% python3 -q
>>> import numpy as np
>>> np.set_printoptions(suppress=True, linewidth=160)
>>> rnd = lambda a: np.round(a, 4) + 0
>>> mat = np.loadtxt("out3.csv", delimiter=",")
>>> mat
array([[-7.4836,  3.7895, -5.6498,  9.8548, -3.8281,  4.5898],
       [-5.5769,  2.7244, -3.3332,  8.1565, -2.0075,  2.7291],
       [-3.4064,  1.7107, -3.3995, 10.532 , -3.039 ,  2.34  ],
       [ 0.4961, -0.646 , -3.8314,  5.8378, -2.6887,  3.3867],
       [ 0.5343, -0.9457, -4.5797,  3.4548, -2.9877,  3.11  ],
       [-5.9762,  3.0728, -5.8024,  6.4979, -3.9016,  4.4154],
       [-2.1156,  0.8166, -2.7336,  4.8386, -2.9638,  2.418 ],
       [-1.0934, -0.4015, -3.3701,  0.5892, -2.5618,  1.7979],
       [-6.1958,  3.4189, -5.1523, 10.4633, -3.5786,  4.3498],
       [-4.1915,  2.2742, -2.3726,  5.5412, -2.3682,  2.0301],
       [-1.2727,  0.9857, -1.4314,  2.5123, -1.28  ,  1.2195],
       [-3.8604,  2.092 , -4.1477, 10.7463, -2.8489,  2.7492],
       [-4.5347,  2.1613, -6.2551, 12.0016, -4.3716,  4.4417],
       [-3.8219,  1.7778, -2.6821, 10.9936, -1.7618,  2.0529],
       [-2.0098,  1.4463, -2.0408,  6.6048, -1.0679,  1.6564],
       [-5.4852,  2.6068, -4.4285, 13.1719, -3.5397,  3.691 ],
       [-3.8373,  2.0247, -4.9035,  7.3982, -3.2981,  3.5766],
       [-4.8607,  1.9532, -5.9486, 11.7304, -4.0757,  4.4604],
       [-2.2885,  1.0823, -3.3202,  6.8205, -3.2934,  2.5827],
       [-2.5084,  1.4382, -0.9554,  0.6855, -0.4983,  0.6981],
       [ 1.9275, -0.9332, -0.0078,  4.1939, -0.3065, -0.1204],
       [-2.8797,  1.9427, -5.115 ,  6.7057, -4.0506,  3.8183],
       [-4.778 ,  2.4873, -5.324 ,  9.7465, -4.3063,  4.4866],
       [-6.3927,  4.1061, -3.0449, 10.2846, -1.3152,  2.1729],
       [-3.2486,  2.1591, -0.7489,  7.2316, -0.7746,  1.1177]])
>>> D = np.linalg.norm(mat[:, None] - mat[None], axis=-1)
>>> D.shape
(25, 25)
>>> np.linalg.matrix_rank(D ** 2)
np.int64(8)
>>> print(np.unravel_index(D.round(6).argmax(), D.shape))
(np.int64(0), np.int64(20))
>>> D.mean(axis=1).argmax()
np.int64(20)
>>> np.flatnonzero(D[10] < D.mean() / 2)
array([10, 19])
>>> Y = np.array([[3, 2], [0, 0]])
>>> arr = np.kron(np.eye(2, dtype=int), Y)
>>> arr
array([[3, 2, 0, 0],
       [0, 0, 0, 0],
       [0, 0, 3, 2],
       [0, 0, 0, 0]])
>>> Uu, sv, vt = np.linalg.svd(arr)
>>> print(rnd(sv))
[3.6056 3.6056 0.     0.    ]
>>> Y = Uu[:, :2] @ np.diag(sv[:2]) @ vt[:2]
>>> print(np.linalg.matrix_rank(arr, rtol=0.05))
2
>>> rnd(np.abs(arr - Y).max())
np.float64(0.0)
>>> rnd(np.linalg.det(arr.T))
np.float64(0.0)
>>> print(rnd(np.linalg.det(arr[::-1])))
0.0
>>> rnd(np.linalg.eigvals(arr))
array([3., 0., 3., 0.])
>>> np.poly(arr)
array([ 1., -6.,  9.,  0.,  0.])
>>> np.einsum("ii->", arr)
np.int64(6)
>>> rng = np.random.default_rng(66)
>>> M = np.eye(6, dtype=int)[rng.permutation(6)]
>>> print(M)
[[0 1 0 0 0 0]
 [1 0 0 0 0 0]
 [0 0 0 0 0 1]
 [0 0 0 0 1 0]
 [0 0 0 1 0 0]
 [0 0 1 0 0 0]]
>>> # orthonormal columns
>>> vals, vecs = np.linalg.eigh(M)
>>> x = np.array([1, -2, 5, 1, 2, 1])
>>> print(rnd(vecs * np.maximum(vals, 0) @ vecs.T))
[[0.5 0.5 0.  0.  0.  0. ]
 [0.5 0.5 0.  0.  0.  0. ]
 [0.  0.  0.5 0.  0.  0.5]
 [0.  0.  0.  0.5 0.5 0. ]
 [0.  0.  0.  0.5 0.5 0. ]
 [0.  0.  0.5 0.  0.  0.5]]
>>> M[:, 2] @ M[:, 0]
np.int64(0)
>>> print(np.argwhere(np.triu(M)))
[[0 1]
 [2 5]
 [3 4]]
>>> L = np.diag(M.sum(axis=1)) - M
>>> np.linalg.matrix_rank(L)
np.int64(3)
>>> L @ np.ones(6)
array([0., 0., 0., 0., 0., 0.])
>>> rnd(np.linalg.eigvalsh(L))
array([0., 0., 0., 2., 2., 2.])
>>> print(L)
[[ 1 -1  0  0  0  0]
 [-1  1  0  0  0  0]
 [ 0  0  1  0  0 -1]
 [ 0  0  0  1 -1  0]
 [ 0  0  0 -1  1  0]
 [ 0  0 -1  0  0  1]]
>>> W = np.array([[-1, 1, 1, 0],
...     [3, 3, 2, 1],
...     [-2, -1, 0, -3],
...     [-2, -2, -1, 0],
...     [3, 0, -3, -1],
...     [3, 0, 2, 3]])
>>> b = np.array([1, 2, 2, 1])
>>> H = np.maximum(L @ W + b, 0)
>>> H
array([[0, 0, 1, 0],
       [5, 4, 3, 2],
       [0, 1, 0, 0],
       [0, 0, 4, 2],
       [6, 4, 0, 0],
       [6, 3, 4, 7]])
>>> print(np.linalg.matrix_rank(H))
4
>>> (H > 0).astype(int)
array([[0, 0, 1, 0],
       [1, 1, 1, 1],
       [0, 1, 0, 0],
       [0, 0, 1, 1],
       [1, 1, 0, 0],
       [1, 1, 1, 1]])
>>> rnd((H > 0).mean(axis=0))
array([0.5   , 0.6667, 0.6667, 0.5   ])
>>> cent = np.array([[0, -1, 3], [-2, -1, 0], [-1, -3, 0], [0, 3, 0]])
>>> W @ cent
array([[-3, -3, -3],
       [-8, -9,  9],
       [ 2, -6, -6],
       [ 5,  7, -6],
       [ 3,  3,  9],
       [-2,  0,  9]])
